% ipython --no-banner

In [1]: import numpy as np

In [2]: np.set_printoptions(precision=2, suppress=True, linewidth=140)

In [3]: def tidy(a):
   ...:     return np.round(a, 2) + 0
   ...: 

In [4]: K = np.load("mat.npy")

In [5]: print(K)
[[0 0 0 0 0 3 0]
 [2 0 0 0 0 0 0]
 [0 0 0 0 1 0 0]
 [0 0 0 0 0 0 0]
 [0 3 0 0 0 0 0]
 [0 0 0 0 0 0 0]
 [0 0 0 0 0 0 0]]

In [6]: rank = np.linalg.matrix_rank(K)

In [7]: print(rank)
4

In [8]: null = np.linalg.svd(K)[2][rank:].T

In [9]: print(np.allclose(K @ null, 0))
True

In [10]: print(np.linalg.matrix_rank(K.T @ K), np.linalg.matrix_rank(K @ K.T))
4 4

In [11]: print([int(np.linalg.matrix_rank(np.delete(K, i, axis=0))) for i in range(7)])
[3, 3, 3, 4, 3, 4, 4]

In [12]: print(K @ null)
[[0. 0. 0.]
 [0. 0. 0.]
 [0. 0. 0.]
 [0. 0. 0.]
 [0. 0. 0.]
 [0. 0. 0.]
 [0. 0. 0.]]

In [13]: U, s, VT = np.linalg.svd(K)

In [14]: print(s)
[ 3.  3.  2.  1.  0. -0.  0.]

In [15]: print(np.argmax(s[:-1] / (s[1:] + 1e-6)) + 1)
4

In [16]: out = U[:, :4] @ np.diag(s[:4]) @ VT[:4]

In [17]: print(out)
[[0. 0. 0. 0. 0. 3. 0.]
 [2. 0. 0. 0. 0. 0. 0.]
 [0. 0. 0. 0. 1. 0. 0.]
 [0. 0. 0. 0. 0. 0. 0.]
 [0. 3. 0. 0. 0. 0. 0.]
 [0. 0. 0. 0. 0. 0. 0.]
 [0. 0. 0. 0. 0. 0. 0.]]

In [18]: print(np.abs(K - out).max())
0.0

In [19]: print(np.linalg.matrix_rank(out))
4

In [20]: print(tidy(np.linalg.norm(K - out, 2)), s[4])
0.0 0.0

In [21]: print(tidy(K @ np.linalg.pinv(K) @ K))
[[0. 0. 0. 0. 0. 3. 0.]
 [2. 0. 0. 0. 0. 0. 0.]
 [0. 0. 0. 0. 1. 0. 0.]
 [0. 0. 0. 0. 0. 0. 0.]
 [0. 3. 0. 0. 0. 0. 0.]
 [0. 0. 0. 0. 0. 0. 0.]
 [0. 0. 0. 0. 0. 0. 0.]]

In [22]: m1 = np.loadtxt("arr.csv", delimiter=",")

In [23]: print(m1)
[[ 40.11  40.68  40.07  19.2  -39.03 -20.69  20.45 -20.75]
 [ 40.16  39.57  40.56  20.38 -39.91 -19.68  20.79 -21.19]
 [ 38.17  39.46  39.94  17.78 -40.93 -20.02  21.4  -19.13]
 [ 40.99  41.05  40.34  20.92 -39.22 -19.08  19.88 -20.57]
 [ 38.59  39.49  39.51  21.36 -39.02 -19.85  20.08 -20.96]
 [ 39.94  38.71  37.01  19.98 -40.39 -20.41  17.45 -20.51]
 [ 38.53  38.48  38.32  21.67 -39.58 -18.83  18.5  -19.55]
 [ 42.2   40.8   41.79  21.33 -40.21 -18.48  18.85 -19.9 ]
 [ 42.17  39.79  40.93  19.18 -40.23 -18.04  19.94 -19.27]
 [ 40.98  40.56  41.42  21.37 -41.51 -21.34  19.33 -18.56]
 [ 39.26  39.29  40.55  19.32 -38.53 -19.82  19.82 -20.96]
 [ 40.77  39.05  39.2   20.32 -41.33 -19.22  19.68 -18.56]
 [ 40.06  40.65  40.57  20.38 -40.27 -19.95  18.65 -19.83]
 [ 41.59  40.4   40.82  19.7  -41.32 -20.99  20.6  -18.04]
 [ 41.1   41.37  40.25  19.67 -41.47 -18.91  20.52 -17.44]
 [ 40.21  39.88  39.38  19.61 -41.46 -19.62  20.44 -21.07]
 [ 39.09  41.82  36.74  19.22 -38.37 -19.37  18.23 -20.2 ]
 [ 39.18  39.27  39.76  21.27 -41.02 -21.08  18.82 -19.9 ]
 [ 41.53  41.38  38.44  19.66 -39.78 -21.32  20.28 -21.22]
 [ 39.85  39.83  41.29  21.12 -40.69 -21.86  18.49 -19.9 ]
 [ 40.12  40.71  39.45  19.55 -39.03 -19.78  20.35 -18.9 ]
 [ 40.81  40.18  38.87  20.49 -40.1  -20.11  20.51 -20.67]
 [ 40.07  40.94  38.28  20.03 -39.42 -19.01  20.07 -20.71]
 [ 40.58  40.49  39.64  21.12 -40.25 -19.42  20.74 -21.03]]

In [24]: rng = np.random.default_rng(698)

In [25]: out = m1 + rng.integers(-2, 3, (24, 1)) @ rng.integers(-2, 3, (1, 8))

In [26]: print(tidy(out))
[[ 44.11  44.68  40.07  19.2  -43.03 -16.69  22.45 -18.75]
 [ 42.16  41.57  40.56  20.38 -41.91 -17.68  21.79 -20.19]
 [ 34.17  35.46  39.94  17.78 -36.93 -24.02  19.4  -21.13]
 [ 44.99  45.05  40.34  20.92 -43.22 -15.08  21.88 -18.57]
 [ 38.59  39.49  39.51  21.36 -39.02 -19.85  20.08 -20.96]
 [ 37.94  36.71  37.01  19.98 -38.39 -22.41  16.45 -21.51]
 [ 38.53  38.48  38.32  21.67 -39.58 -18.83  18.5  -19.55]
 [ 42.2   40.8   41.79  21.33 -40.21 -18.48  18.85 -19.9 ]
 [ 40.17  37.79  40.93  19.18 -38.23 -20.04  18.94 -20.27]
 [ 42.98  42.56  41.42  21.37 -43.51 -19.34  20.33 -17.56]
 [ 37.26  37.29  40.55  19.32 -36.53 -21.82  18.82 -21.96]
 [ 36.77  35.05  39.2   20.32 -37.33 -23.22  17.68 -20.56]
 [ 44.06  44.65  40.57  20.38 -44.27 -15.95  20.65 -17.83]
 [ 41.59  40.4   40.82  19.7  -41.32 -20.99  20.6  -18.04]
 [ 39.1   39.37  40.25  19.67 -39.47 -20.91  19.52 -18.44]
 [ 36.21  35.88  39.38  19.61 -37.46 -23.62  18.44 -23.07]
 [ 39.09  41.82  36.74  19.22 -38.37 -19.37  18.23 -20.2 ]
 [ 35.18  35.27  39.76  21.27 -37.02 -25.08  16.82 -21.9 ]
 [ 43.53  43.38  38.44  19.66 -41.78 -19.32  21.28 -20.22]
 [ 39.85  39.83  41.29  21.12 -40.69 -21.86  18.49 -19.9 ]
 [ 44.12  44.71  39.45  19.55 -43.03 -15.78  22.35 -16.9 ]
 [ 40.81  40.18  38.87  20.49 -40.1  -20.11  20.51 -20.67]
 [ 42.07  42.94  38.28  20.03 -41.42 -17.01  21.07 -19.71]
 [ 44.58  44.49  39.64  21.12 -44.25 -15.42  22.74 -19.03]]

In [27]: print(np.linalg.matrix_rank(out - m1, tol=1e-8))
1

In [28]: U, s, VT = np.linalg.svd(m1)

In [29]: print(tidy(s))
[438.52   6.53   5.84   5.09   4.88   3.88   3.12   2.5 ]

In [30]: print(np.argmax(s[:-1] / (s[1:] + 1e-6)) + 1)
1

In [31]: out = U[:, :1] @ np.diag(s[:1]) @ VT[:1]

In [32]: print(np.linalg.matrix_rank(m1, rtol=0.05))
1
